$ python3 -q
>>> import numpy as np
>>> from numpy import linalg as LA
>>> np.set_printoptions(suppress=True, linewidth=120)
>>> tidy = lambda a: np.round(a, 2) + 0
>>> A = np.array([[0.7, 1.2, -1.5, 1.2],
...     [-0.9, 2.0, 1.0, -1.3],
...     [-0.1, 0.1, -0.3, -0.2],
...     [-0.1, -1.9, -1.4, -0.7]])
>>> A[:, 1] *= 5
>>> print(A)
[[ 0.7  6.  -1.5  1.2]
 [-0.9 10.   1.  -1.3]
 [-0.1  0.5 -0.3 -0.2]
 [-0.1 -9.5 -1.4 -0.7]]
>>> print(np.argsort(-LA.norm(A, axis=0).round(6), kind="stable")[:3])
[1 2 3]
>>> print(LA.cond(A) > 100)
True
>>> print(tidy(LA.norm(A, 2) / LA.norm(A)))
0.98
>>> m1 = np.load("x.npy")
>>> print(m1)
[[ 0.3 -1.1  2. ]
 [ 0.  -1.2 -2. ]
 [-0.5 -0.8 14. ]]
>>> # row 2 dominates
>>> def softmax(z):
...     e = np.exp(z - z.max(axis=-1, keepdims=True))
...     return e / e.sum(axis=-1, keepdims=True)
... 
>>> print(tidy(softmax(m1[1])))
[0.7  0.21 0.09]
>>> scores = m1 @ m1.T / np.sqrt(3)
>>> print(tidy(softmax(scores)[1] @ m1))
[ 0.   -1.2  -1.96]
>>> print(tidy(softmax(scores)))
[[0.   0.   1.  ]
 [0.01 0.99 0.  ]
 [0.   0.   1.  ]]
>>> print(LA.norm(m1, axis=1).argmax())
2
>>> print(tidy(LA.norm(m1, "nuc")))
16.29
>>> print(tidy(LA.norm(m1[2] - m1[1])))
16.01
>>> print(tidy(LA.norm(m1, 2)))
14.31
>>> print(tidy(LA.norm(m1, axis=1)))
[ 2.3   2.33 14.03]
>>> vec = np.array([3, 0, 3])
>>> target = m1 @ vec
>>> print(target)
[ 6.9 -6.  40.5]
>>> print(tidy(LA.solve(m1, m1[:, 1])))
[0. 1. 0.]
>>> print(tidy(LA.solve(m1, -3 * target)))
[-9.  0. -9.]
>>> Y = LA.inv(m1)
>>> print(tidy(LA.cond(m1)))
43.19
>>> print(tidy(LA.det(m1) * LA.det(Y)))
1.0
>>> print(np.allclose(Y, m1.T))
False
>>> print(tidy(Y))
[[ 2.35 -1.76 -0.59]
 [-0.13 -0.66 -0.08]
 [ 0.08 -0.1   0.05]]
>>> print((np.abs(Y) > 1e-9).astype(int))
[[1 1 1]
 [1 1 1]
 [1 1 1]]
>>> print(tidy(LA.inv(Y)))
[[ 0.3 -1.1  2. ]
 [ 0.  -1.2 -2. ]
 [-0.5 -0.8 14. ]]
>>> X = np.array([[0.7, 0.7, -0.5], [1.7, -1.6, -1.5], [2.0, -1.2, -1.6]])
>>> rng = np.random.default_rng(1508)
>>> X[1] = X[0] + 0.05 * rng.normal(size=3)
>>> print(tidy(X))
[[ 0.7   0.7  -0.5 ]
 [ 0.75  0.71 -0.45]
 [ 2.   -1.2  -1.6 ]]
>>> lab = rng.permutation(3)
>>> print(lab)
[2 0 1]
>>> Y = X[lab][:, lab]
>>> print(tidy(Y))
[[-1.6   2.   -1.2 ]
 [-0.5   0.7   0.7 ]
 [-0.45  0.75  0.71]]
>>> print(tidy(LA.det(Y)), tidy(LA.det(X[lab])))
0.21 0.21
>>> K = np.load("m.npy")
>>> print(K)
[[ -4 -13 -10]
 [-13  12   3]
 [-10   3 -18]]
>>> # symmetric, so the eigenvalues are real
>>> w, vecs = LA.eigh(K)
>>> vec = np.array([3, 0, -1])
>>> print(tidy(vecs * np.maximum(w, 0) @ vecs.T))
[[ 5.55 -8.94 -2.12]
 [-8.94 14.42  3.42]
 [-2.12  3.42  0.81]]
>>> print(np.abs(K).sum(axis=1).max(), tidy(np.abs(w).max()))
31 23.59
>>> print(vec @ K @ vec / (vec @ vec), tidy(w[0]), tidy(w[-1]))
0.6 -23.59 20.78
>>> print(tidy(vecs * np.abs(w) @ vecs.T))
[[15.1  -4.89  5.75]
 [-4.89 16.83  3.84]
 [ 5.75  3.84 19.62]]
>>> print((np.sign(vecs[:, -1].round(6)) == np.sign(vecs[0, -1].round(6))).astype(int))
[1 0 0]
>>> print(vec @ K @ vec)
6
